% ipython --no-banner

In [1]: import numpy as np

In [2]: np.set_printoptions(precision=2, suppress=True, linewidth=200, legacy="1.25")

In [3]: E = np.array([[0, 1, 0, 0, 0],
   ...:     [1, 0, 0, 0, 0],
   ...:     [0, 0, 0, 0, 1],
   ...:     [0, 0, 0, 0, 0],
   ...:     [0, 0, 1, 0, 0]])

In [4]: w, V = np.linalg.eigh(E)

In [5]: x0 = np.array([0, 0, 3, -1, -5])

In [6]: np.abs(E).sum(axis=1).max(), np.abs(w).max()
Out[6]: (1, 1.0)

In [7]: Uu, sv, Vt = np.linalg.svd(E, full_matrices=False)

In [8]: np.allclose(Uu * sv @ Vt, E)
Out[8]: True

In [9]: Uu, sv, Vt = np.linalg.svd(E)

In [10]: sv
Out[10]: array([1., 1., 1., 1., 0.])

In [11]: out = Uu[:, :4] @ np.diag(sv[:4]) @ Vt[:4]

In [12]: round(np.linalg.norm(E - out) / np.linalg.norm(E), 2)
Out[12]: 0.0

In [13]: np.linalg.matrix_rank(out)
Out[13]: 4

In [14]: np.linalg.matrix_rank(E, rtol=0.05)
Out[14]: 4

In [15]: out
Out[15]: 
array([[0., 1., 0., 0., 0.],
       [1., 0., 0., 0., 0.],
       [0., 0., 0., 0., 1.],
       [0., 0., 0., 0., 0.],
       [0., 0., 1., 0., 0.]])

In [16]: data = np.load("out18.npy")

In [17]: data
Out[17]: 
array([[0, 5, 0],
       [1, 5, 4],
       [3, 1, 0]])

In [18]: u = np.array([2, -2, 2])

In [19]: out = data + np.outer(u, np.eye(3)[0])

In [20]: round(np.linalg.det(out) / np.linalg.det(data), 2), np.round(1 + np.linalg.solve(data, u)[0], 2)
Out[20]: (1.53, 1.53)

In [21]: np.linalg.matrix_rank(out - data)
Out[21]: 1

In [22]: np.poly(data)
Out[22]: array([  1.,  -5.,  -9., -60.])

In [23]: np.round(np.linalg.det(data.T), 2)
Out[23]: 60.0

In [24]: np.kron(np.eye(2, dtype=int), data)
Out[24]: 
array([[0, 5, 0, 0, 0, 0],
       [1, 5, 4, 0, 0, 0],
       [3, 1, 0, 0, 0, 0],
       [0, 0, 0, 0, 5, 0],
       [0, 0, 0, 1, 5, 4],
       [0, 0, 0, 3, 1, 0]])

In [25]: np.round(np.linalg.eigvals(data).sum().real, 2)
Out[25]: 5.0

In [26]: q, V = np.linalg.qr(data[:, :2])[0], np.linalg.qr(data[:, 2:])[0]

In [27]: sv = np.linalg.svd(q.T @ V, compute_uv=False)

In [28]: (sv > 0.9).sum()
Out[28]: 0

In [29]: sv
Out[29]: array([0.7])

In [30]: np.round(np.linalg.norm(q @ q.T - V @ V.T, 2), 2)
Out[30]: 1.0

In [31]: np.degrees(np.arccos(sv.clip(0, 1)))
Out[31]: array([45.26])

In [32]: gram = data.T @ data

In [33]: np.trace(gram), (data ** 2).sum()
Out[33]: (77, 77)

In [34]: np.diag(gram)
Out[34]: array([10, 51, 16])

In [35]: gram
Out[35]: 
array([[10,  8,  4],
       [ 8, 51, 20],
       [ 4, 20, 16]])

In [36]: (data @ data.T).shape
Out[36]: (3, 3)

In [37]: x0 = np.ones(3)

In [38]: for _ in range(6):
    ...:     x0 = gram @ x0
    ...:     x0 /= np.linalg.norm(x0)
    ...:     print(round(x0 @ gram @ x0, 2))
    ...: 
61.26
61.62
61.62
61.62
61.62
61.62

In [39]: np.round(np.linalg.eigvalsh(gram)[-1], 2)
Out[39]: 61.62

In [40]: feats = np.load("x.npy")

In [41]: feats
Out[41]: 
array([[1.  , 0.9 , 0.81, 0.73, 0.66],
       [0.9 , 1.  , 0.9 , 0.81, 0.73],
       [0.81, 0.9 , 1.  , 0.9 , 0.81],
       [0.73, 0.81, 0.9 , 1.  , 0.9 ],
       [0.66, 0.73, 0.81, 0.9 , 1.  ]])

In [42]: w, V = np.linalg.eig(feats)

In [43]: round(float(np.prod(w)), 2)
Out[43]: 0.0

In [44]: np.round(feats @ V[:, 0] - w[0] * V[:, 0], 2) + 0
Out[44]: array([0., 0., 0., 0., 0.])

In [45]: np.sort(np.linalg.eigvals(np.linalg.inv(feats)))
Out[45]: array([ 0.23,  2.22,  6.77, 12.63, 17.26])

In [46]: np.sort(np.linalg.eigvals(feats.T))
Out[46]: array([0.06, 0.08, 0.15, 0.45, 4.26])

In [47]: round(np.linalg.eigvals(feats).sum().real, 2)
Out[47]: 5.0

In [48]: np.linalg.eigvals(feats)
Out[48]: array([4.26, 0.45, 0.15, 0.08, 0.06])

In [49]: np.kron(np.eye(2, dtype=int), feats)
Out[49]: 
array([[1.  , 0.9 , 0.81, 0.73, 0.66, 0.  , 0.  , 0.  , 0.  , 0.  ],
       [0.9 , 1.  , 0.9 , 0.81, 0.73, 0.  , 0.  , 0.  , 0.  , 0.  ],
       [0.81, 0.9 , 1.  , 0.9 , 0.81, 0.  , 0.  , 0.  , 0.  , 0.  ],
       [0.73, 0.81, 0.9 , 1.  , 0.9 , 0.  , 0.  , 0.  , 0.  , 0.  ],
       [0.66, 0.73, 0.81, 0.9 , 1.  , 0.  , 0.  , 0.  , 0.  , 0.  ],
       [0.  , 0.  , 0.  , 0.  , 0.  , 1.  , 0.9 , 0.81, 0.73, 0.66],
       [0.  , 0.  , 0.  , 0.  , 0.  , 0.9 , 1.  , 0.9 , 0.81, 0.73],
       [0.  , 0.  , 0.  , 0.  , 0.  , 0.81, 0.9 , 1.  , 0.9 , 0.81],
       [0.  , 0.  , 0.  , 0.  , 0.  , 0.73, 0.81, 0.9 , 1.  , 0.9 ],
       [0.  , 0.  , 0.  , 0.  , 0.  , 0.66, 0.73, 0.81, 0.9 , 1.  ]])

In [50]: w, V = np.linalg.eigh(feats)

In [51]: x0 = np.array([-1, 2, -1, -5, 3])

In [52]: (np.sign(V[:, -1].round(6)) == np.sign(V[0, -1].round(6))).astype(int)
Out[52]: array([1, 1, 1, 1, 1])

In [53]: np.abs(feats).sum(axis=1).max(), round(np.abs(w).max(), 2)
Out[53]: (4.42, 4.26)

In [54]: V * np.sqrt(w) @ V.T
Out[54]: 
array([[0.77, 0.43, 0.32, 0.25, 0.22],
       [0.43, 0.7 , 0.4 , 0.3 , 0.25],
       [0.32, 0.4 , 0.69, 0.4 , 0.32],
       [0.25, 0.3 , 0.4 , 0.7 , 0.43],
       [0.22, 0.25, 0.32, 0.43, 0.77]])

In [55]: V * np.maximum(w, 0) @ V.T
Out[55]: 
array([[1.  , 0.9 , 0.81, 0.73, 0.66],
       [0.9 , 1.  , 0.9 , 0.81, 0.73],
       [0.81, 0.9 , 1.  , 0.9 , 0.81],
       [0.73, 0.81, 0.9 , 1.  , 0.9 ],
       [0.66, 0.73, 0.81, 0.9 , 1.  ]])

In [56]: X = np.load("m.npy")

In [57]: X
Out[57]: 
array([[0, 0, 1, 0],
       [0, 0, 0, 0],
       [1, 0, 0, 0],
       [0, 0, 0, 0]])

In [58]: np.all(np.linalg.eigvalsh(X) > 0)
Out[58]: False

In [59]: round(np.linalg.eigvalsh(X).min(), 2)
Out[59]: -1.0

In [60]: [round(float(np.linalg.det(X[:i, :i])), 2) + 0 for i in range(1, 5)]
Out[60]: [0.0, 0.0, 0.0, 0.0]

In [61]: (X != 0).astype(int)
Out[61]: 
array([[0, 0, 1, 0],
       [0, 0, 0, 0],
       [1, 0, 0, 0],
       [0, 0, 0, 0]])

In [62]: np.sort(np.linalg.eigvals(X).real)
Out[62]: array([-1.,  0.,  0.,  1.])

In [63]: out = np.array([[8, -8], [-9, 2], [5, 8], [-9, -1]])

In [64]: X @ out
Out[64]: 
array([[ 5,  8],
       [ 0,  0],
       [ 8, -8],
       [ 0,  0]])

In [65]: np.vstack([X, out.T]).shape
Out[65]: (6, 4)

In [66]: np.linalg.matrix_rank(np.vstack([X, out.T]))
Out[66]: 4

In [67]: out.T @ X.T
Out[67]: 
array([[ 5,  0,  8,  0],
       [ 8,  0, -8,  0]])

In [68]: w, V = np.linalg.eigh(X)

In [69]: np.unique(w.round(6) + 0, return_counts=True)[1]
Out[69]: array([1, 2, 1])

In [70]: np.round(V.T @ V, 2) + 0
Out[70]: 
array([[1., 0., 0., 0.],
       [0., 1., 0., 0.],
       [0., 0., 1., 0.],
       [0., 0., 0., 1.]])

In [71]: np.linalg.svd(X, compute_uv=False)
Out[71]: array([1., 1., 0., 0.])

In [72]: w.sum(), np.trace(X)
Out[72]: (0.0, 0)

In [73]: np.round(V @ np.diag(w) @ V.T, 2) + 0
Out[73]: 
array([[0., 0., 1., 0.],
       [0., 0., 0., 0.],
       [1., 0., 0., 0.],
       [0., 0., 0., 0.]])

In [74]: np.linalg.eigvalsh(X + -3 * np.eye(4))
Out[74]: array([-4., -3., -3., -2.])

In [75]: np.round(V.T @ X @ V, 2) + 0
Out[75]: 
array([[-1.,  0.,  0.,  0.],
       [ 0.,  0.,  0.,  0.],
       [ 0.,  0.,  0.,  0.],
       [ 0.,  0.,  0.,  1.]])

In [76]: np.linalg.eigvalsh(X @ X)
Out[76]: array([0., 0., 1., 1.])

In [77]: np.abs(V[:, -1])
Out[77]: array([0.71, 0.  , 0.71, 0.  ])

In [78]: (w > 1e-8).sum(), (w < -1e-8).sum()
Out[78]: (1, 1)

In [79]: w
Out[79]: array([-1.,  0.,  0.,  1.])

In [80]: F = np.array([[-12.46, 13.91, -0.12, -6.94],
    ...:     [-14.01, 15.26, 0.07, -2.96],
    ...:     [-13.05, 15.7, 2.32, -5.29],
    ...:     [-13.41, 13.87, -1.46, -4.31],
    ...:     [-14.52, 13.56, 1.22, -6.23],
    ...:     [6.27, 6.87, 9.97, 4.88],
    ...:     [8.18, 6.78, 11.52, 4.89],
    ...:     [8.26, 5.41, 12.14, 2.04],
    ...:     [-12.62, 15.78, 0.31, -5.19],
    ...:     [6.97, 7.85, 12.64, 4.83]])

In [81]: F
Out[81]: 
array([[-12.46,  13.91,  -0.12,  -6.94],
       [-14.01,  15.26,   0.07,  -2.96],
       [-13.05,  15.7 ,   2.32,  -5.29],
       [-13.41,  13.87,  -1.46,  -4.31],
       [-14.52,  13.56,   1.22,  -6.23],
       [  6.27,   6.87,   9.97,   4.88],
       [  8.18,   6.78,  11.52,   4.89],
       [  8.26,   5.41,  12.14,   2.04],
       [-12.62,  15.78,   0.31,  -5.19],
       [  6.97,   7.85,  12.64,   4.83]])

In [82]: x0 = np.array([-1, 1, -1, 3])

In [83]: target = F @ x0

In [84]: beta, lr = np.zeros(4), 1 / np.linalg.norm(F, 2) ** 2

In [85]: for i in range(20):
    ...:     beta -= lr * F.T @ (F @ beta - target)
    ...:     if i % 5 == 0: print(i, round(np.linalg.norm(F @ beta - target), 2))
    ...: 
0 15.43
5 14.76
10 14.17
15 13.59

In [86]: beta
Out[86]: array([-0.44,  0.55, -0.14,  0.33])

In [87]: round(np.linalg.cond(F), 2)
Out[87]: 22.44
